% python3 -q
>>> import numpy as np
>>> np.set_printoptions(precision=2, suppress=True, linewidth=140)
>>> F = np.array([[-2.0, 0.0, 0.0], [0.0, -1.0, 0.0], [0.0, 0.0, -2.0]])
>>> G = F.T @ F
>>> np.allclose(G, G.T)
True
>>> np.linalg.eigvalsh(G)[::-1]
array([4., 4., 1.])
>>> ev, evecs = np.linalg.eigh(F)
>>> x0 = np.array([0, 2, 3])
>>> evecs * np.abs(ev) @ evecs.T
array([[2., 0., 0.],
       [0., 1., 0.],
       [0., 0., 2.]])
>>> x0 @ F @ x0
np.float64(-22.0)
>>> F.sum(axis=0)
array([-2., -1., -2.])
>>> np.linalg.svd(F, compute_uv=False)
array([2., 2., 1.])
>>> F.shape
(3, 3)
>>> P = np.triu(np.array([[2, -1, -2], [0, -1, -2], [-1, -3, -3]]), 1) + np.eye(3)
>>> out = P @ F @ np.linalg.inv(P)
>>> np.trace(out), np.trace(F)
(np.float64(-5.0), np.float64(-5.0))
>>> out = F / np.sqrt((F ** 2).mean(axis=1, keepdims=True))
>>> F - F.mean(axis=1, keepdims=True)
array([[-1.33,  0.67,  0.67],
       [ 0.33, -0.67,  0.33],
       [ 0.67,  0.67, -1.33]])
>>> np.linalg.norm(out, axis=1)
array([1.73, 1.73, 1.73])
>>> np.linalg.matrix_rank(out) == np.linalg.matrix_rank(F)
np.True_
>>> out[2]
array([ 0.  ,  0.  , -1.73])
>>> m1 = np.load("out16.npy")
>>> m1
array([[0, 1, 0, 0],
       [0, 0, 0, 1],
       [1, 0, 0, 0],
       [0, 0, 1, 0]])
>>> x0 = np.array([1, 0, -1, 2])
>>> h1 = np.maximum(m1 @ x0, 0)
>>> np.flatnonzero(h1 > 1e-9)
array([1, 2])
>>> np.maximum(m1 @ x0, 0) - np.maximum(-m1 @ x0, 0)
array([ 0,  2,  1, -1])
>>> m1.T @ h1
array([1, 0, 0, 2])
>>> W0 = np.loadtxt("run14.csv", delimiter=",")
>>> W0
array([[ 0.36, -0.36,  0.96,  0.84],
       [-0.45,  0.45, -1.2 , -1.05],
       [-0.36,  0.36, -0.96, -0.84]])
>>> np.unique(W0.round(6), axis=0).shape
(3, 4)
>>> np.linalg.lstsq(W0[:-1].T, W0[-1])[2]
np.int32(1)
>>> out = np.array([[-3, 1], [3, 1]])
>>> Z = np.kron(out, W0)
>>> Z.shape
(6, 8)
>>> r0 = np.array([-3, -5, 5, 3])
>>> out = m1 + np.outer(r0, np.eye(4)[1])
>>> np.linalg.matrix_rank(out - m1)
np.int64(1)
>>> np.linalg.matrix_rank(np.linalg.inv(out) - np.linalg.inv(m1), tol=1e-8)
np.int64(1)
>>> data = np.load("arr.npy")
>>> data
array([[ 1.54, -1.05, -0.4 , -0.61],
       [ 0.31,  1.12, -1.63, -0.09],
       [-0.15,  0.64,  0.51, -1.82],
       [-1.23, -1.11, -0.97, -0.56]])
>>> x0 = np.array([-1, -1, 3, -1])
>>> np.einsum("ij,j->i", data, x0)
array([-1.06, -6.21,  2.87,  0.01])
>>> data @ np.ones(4)
array([-0.52, -0.29, -0.82, -3.87])
>>> (data @ x0).argmax()
np.int64(2)
>>> np.sign((data @ x0).round(6))
array([-1., -1.,  1.,  1.])
>>> W1 = np.array([[2, 5, 4, 5], [1, 4, 4, 0], [0, 4, 4, 4], [1, 3, 1, 0]])
>>> c = np.array([-3, -3, 1, 2])
>>> H = np.maximum(data @ W1 + c, 0)
>>> H
array([[0.  , 0.  , 0.76, 8.11],
       [0.  , 0.  , 0.1 , 0.  ],
       [0.  , 0.  , 3.19, 3.29],
       [0.  , 0.  , 0.  , 0.  ]])
>>> (H > 0).mean(axis=0)
array([0.  , 0.  , 0.75, 0.5 ])
>>> Z = np.array([[-2, 4], [6, 6], [-8, -5], [1, -8]])
>>> H @ Z
array([[  2.03, -68.68],
       [ -0.83,  -0.52],
       [-22.21, -42.23],
       [  0.  ,   0.  ]])
>>> (H @ Z).round(6).argmax(axis=1)
array([0, 1, 0, 0])
>>> np.allclose(data @ data.T, data.T @ data)
True
>>> (data + data.T) / 2
array([[ 1.54, -0.37, -0.27, -0.92],
       [-0.37,  1.12, -0.49, -0.6 ],
       [-0.27, -0.49,  0.51, -1.39],
       [-0.92, -0.6 , -1.39, -0.56]])
>>> np.sort(np.abs(np.linalg.eigvals(data)))
array([2., 2., 2., 2.])
>>> round(float(np.linalg.det(data)), 2)
-16.0
>>> round(float(np.trace(data)), 2)
2.61
>>> out = np.array([[4, 1, 7, 7], [8, 1, 3, 6], [0, 3, 9, 3], [6, 2, 9, 3]])
>>> mat = np.triu(out, 1)
>>> mat
array([[0, 1, 7, 7],
       [0, 0, 3, 6],
       [0, 0, 0, 3],
       [0, 0, 0, 0]])
>>> [round(float(x), 2) for x in np.linalg.svd(mat, compute_uv=False)[:3]]
[12.08, 2.62, 0.28]
>>> np.linalg.cond(mat) > 100
np.True_
>>> np.argsort(-np.linalg.norm(mat, axis=0).round(6), kind="stable")[:3]
array([3, 2, 1])
>>> rng = np.random.default_rng(3219)
>>> out = mat + rng.integers(-2, 3, (4, 3)) @ rng.integers(-2, 3, (3, 4))
>>> out
array([[ 0, -4,  8, 12],
       [ 2,  6,  1,  4],
       [ 2,  0,  0,  5],
       [-1,  2,  0, -4]])
>>> np.round(np.linalg.svd(out - mat, compute_uv=False), 2) + 0
array([10.32,  4.56,  0.83,  0.  ])
>>> np.round(np.linalg.eigvals(out).sum().real, 2)
np.float64(2.0)
>>> np.einsum("ii->", out)
np.int64(2)
>>> E = np.loadtxt("layer18.csv", delimiter=",")
>>> E
array([[-1.38,  1.92],
       [-1.4 ,  1.9 ]])
>>> out = np.array([[3, 5], [4, 5]])
>>> np.einsum("ik,kj->ji", E, out)
array([[3.54, 3.4 ],
       [2.7 , 2.5 ]])
>>> E @ out
array([[3.54, 2.7 ],
       [3.4 , 2.5 ]])
>>> np.linalg.matrix_rank(np.vstack([E, out.T]))
np.int64(2)
>>> np.round(data @ data.T, 2) + 0
array([[4., 0., 0., 0.],
       [0., 4., 0., 0.],
       [0., 0., 4., 0.],
       [0., 0., 0., 4.]])
>>> round(data[:, 2] @ data[:, 1], 2)
np.float64(0.0)
>>> A = (rng.random((3, 3)) < 0.3) + np.eye(3)
>>> A /= A.sum(axis=1, keepdims=True)
>>> A
array([[0.5 , 0.  , 0.5 ],
       [0.  , 0.67, 0.33],
       [0.  , 0.  , 1.  ]])
>>> r0 = np.array([-9, -8, -6])
>>> out = A + np.outer(r0, np.eye(3)[0])
>>> out
array([[-8.5 ,  0.  ,  0.5 ],
       [-8.  ,  0.67,  0.33],
       [-6.  ,  0.  ,  1.  ]])
>>> round(float(np.linalg.det(out) / np.linalg.det(A)), 2), np.round(1 + np.linalg.solve(A, r0)[0], 2)
(-11.0, np.float64(-11.0))
>>> out = np.linalg.inv(A)
>>> A @ out
array([[1., 0., 0.],
       [0., 1., 0.],
       [0., 0., 1.]])
>>> (np.abs(out) > 1e-9).astype(int)
array([[1, 0, 1],
       [0, 1, 1],
       [0, 0, 1]])
>>> round(np.linalg.det(A) * np.linalg.det(out), 2)
np.float64(1.0)
>>> np.allclose(out, A.T)
False
>>> np.linalg.det(A) * out
array([[ 0.67,  0.  , -0.33],
       [ 0.  ,  0.5 , -0.17],
       [ 0.  ,  0.  ,  0.33]])
>>> O, R = np.linalg.qr(A)
>>> O.shape, R.shape
((3, 3), (3, 3))
>>> np.trace(O @ O.T)
np.float64(3.0)
>>> R
array([[0.5 , 0.  , 0.5 ],
       [0.  , 0.67, 0.33],
       [0.  , 0.  , 1.  ]])
>>> np.abs(np.diag(R))
array([0.5 , 0.67, 1.  ])
>>> np.allclose(R.T @ R, A.T @ A)
True
>>> O.T @ O
array([[1., 0., 0.],
       [0., 1., 0.],
       [0., 0., 1.]])
>>> np.linalg.matrix_power(A - np.diag(np.diag(A)), 3)
array([[0., 0., 0.],
       [0., 0., 0.],
       [0., 0., 0.]])
>>> [int(np.linalg.matrix_rank(np.linalg.matrix_power(A, p))) for p in range(1, 4)]
[3, 3, 3]
>>> J = np.loadtxt("mat.csv", delimiter=",")
>>> J
array([[ 2.59,  2.  , -3.18],
       [ 1.3 ,  2.  , -0.6 ],
       [ 2.05,  2.  , -2.1 ],
       [ 0.16,  2.  ,  1.69],
       [ 2.78,  2.  , -3.56],
       [ 2.73,  2.  , -3.45],
       [ 2.04,  2.  , -2.07],
       [ 1.8 ,  2.  , -1.6 ],
       [ 0.96,  2.  ,  0.08],
       [ 1.65,  2.  , -1.31],
       [ 1.04,  2.  , -0.09],
       [ 0.27,  2.  ,  1.47]])
>>> # null space of dimension 1
>>> out = J / np.sqrt((J ** 2).mean(axis=1, keepdims=True))
>>> np.linalg.matrix_rank(J - J.mean(axis=1, keepdims=True))
np.int64(2)
>>> np.linalg.matrix_rank(out) == np.linalg.matrix_rank(J)
np.True_
>>> W1 = np.array([[0, 0, 1, 1, 0, 3], [0, 3, 1, 2, 2, 2], [2, 1, 0, 2, 0, 3]])
>>> c = np.array([2, 1, -3, -2, 2, 3])
>>> H = np.maximum(J @ W1 + c, 0)
>>> (H > 0).mean(axis=0)
array([0.42, 1.  , 0.75, 0.58, 1.  , 1.  ])
>>> np.linalg.matrix_rank(H)
np.int64(5)
>>> Z = np.array([[3, 0, -2],
...     [1, -3, -3],
...     [1, 2, 3],
...     [2, 0, -3],
...     [-1, -3, 2],
...     [-2, 0, 2]])
>>> (H @ Z).round(6).argmax(axis=1)
array([2, 2, 2, 0, 2, 2, 2, 2, 2, 2, 2, 0])
>>> Uu, s, vt = np.linalg.svd(J)
>>> s.round(2) + 0
array([10.95,  4.58,  0.  ])
>>> out = Uu[:, :2] @ np.diag(s[:2]) @ vt[:2]
>>> round(np.linalg.norm(J - out, 2), 2), round(float(s[2]), 2)
(np.float64(0.0), 0.0)
>>> np.linalg.matrix_rank(out)
np.int64(2)
>>> np.linalg.matrix_rank(J, rtol=0.05)
np.int64(2)
>>> out
array([[ 2.59,  2.  , -3.18],
       [ 1.3 ,  2.  , -0.6 ],
       [ 2.05,  2.  , -2.1 ],
       [ 0.16,  2.  ,  1.69],
       [ 2.78,  2.  , -3.56],
       [ 2.73,  2.  , -3.45],
       [ 2.04,  2.  , -2.07],
       [ 1.8 ,  2.  , -1.6 ],
       [ 0.96,  2.  ,  0.08],
       [ 1.65,  2.  , -1.31],
       [ 1.04,  2.  , -0.09],
       [ 0.27,  2.  ,  1.47]])
>>> try:
...     np.linalg.inv(out)
... except np.linalg.LinAlgError as e:
...     print(repr(e))
... 
LinAlgError('Last 2 dimensions of the array must be square')
>>> np.abs(np.diag(np.linalg.qr(out)[1])) > 1e-9
array([ True,  True, False])
>>> np.round(np.trace(np.linalg.pinv(out) @ out), 2)
np.float64(2.0)
>>> np.linalg.lstsq(out[:-1].T, out[-1])[2]
np.int32(2)
>>> np.allclose(out[:-1].T @ np.linalg.lstsq(out[:-1].T, out[-1])[0], out[-1])
True
